% python3 -q
>>> import numpy as np
>>> from numpy import linalg as LA
>>> np.set_printoptions(precision=2, suppress=True, linewidth=200, sign=" ")
>>> rng = np.random.default_rng(5901)
>>> E = np.eye(4, dtype=int)[rng.permutation(4)]
>>> E
array([[ 0,  0,  0,  1],
       [ 0,  0,  1,  0],
       [ 0,  1,  0,  0],
       [ 1,  0,  0,  0]])
>>> w1 = np.array([[-4, -4, -5, 2, 5, 0],
...     [3, 5, 3, -1, 3, 4],
...     [2, 2, 5, -3, -1, 4],
...     [2, 4, 5, 2, 1, 5]])
>>> b = np.array([8, 1, 6, 6, 5, 2])
>>> hid = np.maximum(E @ w1 + b, 0)
>>> (hid > 0).mean(axis=0)
array([ 1.  ,  0.75,  1.  ,  1.  ,  1.  ,  1.  ])
>>> W2 = np.array([[-1, 0, 2],
...     [-1, 2, -3],
...     [2, 2, 2],
...     [-2, -2, 3],
...     [1, -2, -3],
...     [-2, 0, -1]])
>>> hid @ W2
array([[-17,   4,  26],
       [ -5,  14,  24],
       [-13,   4,   7],
       [-12, -34,   2]])
>>> w, vecs = LA.eigh(E)
>>> x = np.array([0, 1, 2, 2])
>>> np.abs(E).sum(axis=1).max(), np.abs(w).max()
(np.int64(1), np.float64(1.0))
>>> x @ E @ x
np.int64(4)
>>> np.round(vecs * np.abs(w) @ vecs.T, 2) + 0
array([[ 1.,  0.,  0.,  0.],
       [ 0.,  1.,  0.,  0.],
       [ 0.,  0.,  1.,  0.],
       [ 0.,  0.,  0.,  1.]])
>>> feats = np.load("block9.npy")
>>> feats
array([[  0,   3,   1],
       [  2,   6,   2],
       [  5,   7,   2],
       [  6,   9,   4],
       [  9,  11,   7],
       [  9,  14,   7],
       [ 11,  15,   9],
       [ 12,  17,  10],
       [ 14,  17,  10],
       [ 15,  20,  11],
       [ 15,  21,  14],
       [ 16,  23,  16],
       [ 18,  24,  18],
       [ 18,  26,  19],
       [ 21,  29,  22],
       [ 24,  29,  24]])
>>> idx = feats[:, 2] > np.median(feats[:, 2])
>>> f = feats[idx].mean(axis=0) - feats[~idx].mean(axis=0)
>>> idx.astype(int)
array([ 0,  0,  0,  0,  0,  0,  0,  0,  0,  1,  1,  1,  1,  1,  1,  1])
>>> f
array([ 10.59,  13.57,  11.94])
>>> round(float((((feats - feats.mean(axis=0)) @ f > 0) == idx).mean()), 2)
0.94
>>> np.argsort(-np.abs(f).round(6), kind="stable")
array([ 1,  2,  0])
>>> Xc = feats - feats.mean(axis=0)
>>> vecs = LA.svd(Xc)[2][:1]
>>> A2 = Xc - Xc @ vecs.T @ vecs
>>> np.diag(vecs.T @ vecs)
array([ 0.27,  0.41,  0.32])
>>> A2.std(axis=0)
array([ 0.83,  0.62,  0.88])
>>> round(LA.norm(A2) / LA.norm(Xc), 2)
np.float64(0.11)
>>> (Xc @ vecs.T).std(axis=0)
array([ 12.37])
>>> np.count_nonzero(feats)
np.int64(47)
>>> LA.rank(feats)
Traceback (most recent call last):
  File "<python-input-33>", line 1, in <module>
    LA.rank(feats)
    ^^^^^^^
AttributeError: module 'numpy.linalg' has no attribute 'rank'
>>> np.abs(feats).max()
np.int64(29)
>>> x = np.array([4, 7, 4])
>>> target = feats @ x
>>> LA.lstsq(feats, target)[0]
array([ 4.,  7.,  4.])
>>> target = target + 0.05 * rng.normal(size=16)
>>> target
array([  24.96,   57.99,   77.09,  103.02,  140.99,  162.07,  184.88,  207.01,  215.03,  244.01,  262.95,  289.06,  312.06,  329.94,  375.04,  395.01])
>>> b, *_ = LA.lstsq(feats, target)
>>> np.round(feats.T @ (target - feats @ b), 2) + 0
array([ 0.,  0.,  0.])
>>> [round(float(LA.norm(LA.solve(feats.T @ feats + lam * np.eye(3), feats.T @ target))), 2) for lam in (0, 1, 10, 100)]
[9.0, 8.99, 8.96, 8.87]
>>> Uu, sigma, VT = LA.svd(feats)
>>> sigma
array([ 106.4 ,    6.65,    3.83])
>>> np.argmax(sigma[:-1] / (sigma[1:] + 1e-6)) + 1
np.int64(1)
>>> A2 = Uu[:, :1] @ np.diag(sigma[:1]) @ VT[:1]
>>> LA.matrix_rank(A2)
np.int64(1)
>>> np.round(LA.norm(feats - A2, 2), 2), round(sigma[1], 2)
(np.float64(6.65), np.float64(6.65))
>>> round(np.abs(feats - A2).max(), 2)
np.float64(2.3)
